In [1]: import numpy as np

In [2]: from numpy import linalg as LA

In [3]: np.set_printoptions(precision=2, suppress=True, linewidth=140, floatmode="fixed")

In [4]: tidy = lambda a: np.round(a, 2) + 0

In [5]: data = np.array([[-2, 5, 0, 0], [0, 0, 0, 0], [0, 0, 0, 0], [0, 0, 0, 0]])

In [6]: print(data)
[[-2  5  0  0]
 [ 0  0  0  0]
 [ 0  0  0  0]
 [ 0  0  0  0]]

In [7]: rng = np.random.default_rng(505517)

In [8]: labels = rng.permutation(4)

In [9]: print(labels)
[0 2 3 1]

In [10]: other = data[labels][:, labels]

In [11]: np.diag(other)
Out[11]: array([-2,  0,  0,  0])

In [12]: np.allclose(other, data)
Out[12]: False

In [13]: tidy(LA.det(other)), tidy(LA.det(data[labels]))
Out[13]: (np.float64(0.0), np.float64(0.0))

In [14]: print(np.trace(other))
-2

In [15]: left, sigma, Vt = LA.svd(data)

In [16]: V = Vt[:(sigma > 1e-8).sum()]

In [17]: x0 = data[3] + 2 * data[1] + rng.integers(2) * np.eye(4)[0]

In [18]: x0
Out[18]: array([0.00, 0.00, 0.00, 0.00])

In [19]: tidy(np.diag(V.T @ V))
Out[19]: array([0.14, 0.86, 0.00, 0.00])

In [20]: tidy(V.T @ V)
Out[20]: 
array([[ 0.14, -0.34,  0.00,  0.00],
       [-0.34,  0.86,  0.00,  0.00],
       [ 0.00,  0.00,  0.00,  0.00],
       [ 0.00,  0.00,  0.00,  0.00]])

In [21]: print(tidy(LA.norm(x0 - V.T @ V @ x0)))
0.0

In [22]: np.abs(data).max()
Out[22]: np.int64(5)

In [23]: data[:, 4]
IndexError: index 4 is out of bounds for axis 1 with size 4


In [24]: np.diff(data, axis=0)
Out[24]: 
array([[ 2, -5,  0,  0],
       [ 0,  0,  0,  0],
       [ 0,  0,  0,  0]])

In [25]: data.shape
Out[25]: (4, 4)

In [26]: data - data[0]
Out[26]: 
array([[ 0,  0,  0,  0],
       [ 2, -5,  0,  0],
       [ 2, -5,  0,  0],
       [ 2, -5,  0,  0]])

In [27]: LA.matrix_rank(data)
Out[27]: np.int64(1)

In [28]: np.unravel_index(np.abs(data).argmax(), data.shape)
Out[28]: (np.int64(0), np.int64(1))

In [29]: data.sum(axis=1)
Out[29]: array([3, 0, 0, 0])

In [30]: m1 = np.load("w.npy")

In [31]: m1
Out[31]: 
array([[0, 3, 4],
       [0, 6, 7],
       [0, 0, 1],
       [0, 6, 7],
       [1, 0, 0],
       [1, 0, 0],
       [0, 3, 4],
       [0, 0, 0],
       [0, 0, 0],
       [0, 6, 7],
       [0, 0, 1],
       [0, 6, 7],
       [0, 0, 1],
       [1, 0, 0],
       [1, 0, 0],
       [0, 3, 4],
       [1, 0, 0]])

In [32]: q, V = LA.qr(m1[:, :2])[0], LA.qr(m1[:, 2:])[0]

In [33]: sigma = LA.svd(q.T @ V, compute_uv=False)

In [34]: (sigma > 0.9).sum()
Out[34]: np.int64(1)

In [35]: A = np.load("run5.npy")

In [36]: A
Out[36]: 
array([[  5.00,   1.00,  -3.00,   1.00],
       [  2.00,   4.00,  -9.00,   7.00],
       [  7.00,   5.00, -12.00,   8.00],
       [  7.00,   5.00, -21.00,  17.00]])

In [37]: theta = np.radians(15)

In [38]: Rm = np.eye(4)

In [39]: Rm[3, 3] = Rm[1, 1] = np.cos(theta)

In [40]: Rm[3, 1], Rm[1, 3] = -np.sin(theta), np.sin(theta)

In [41]: print(tidy(Rm))
[[ 1.00  0.00  0.00  0.00]
 [ 0.00  0.97  0.00  0.26]
 [ 0.00  0.00  1.00  0.00]
 [ 0.00 -0.26  0.00  0.97]]

In [42]: other = A @ Rm.T

In [43]: np.allclose(A @ A.T, other @ other.T)
Out[43]: True

In [44]: tidy(LA.svd(A, compute_uv=False)), tidy(LA.svd(other, compute_uv=False))
Out[44]: (array([35.20,  5.26,  2.26,  0.00]), array([35.20,  5.26,  2.26,  0.00]))

In [45]: np.allclose(LA.norm(A, axis=1), LA.norm(other, axis=1))
Out[45]: True
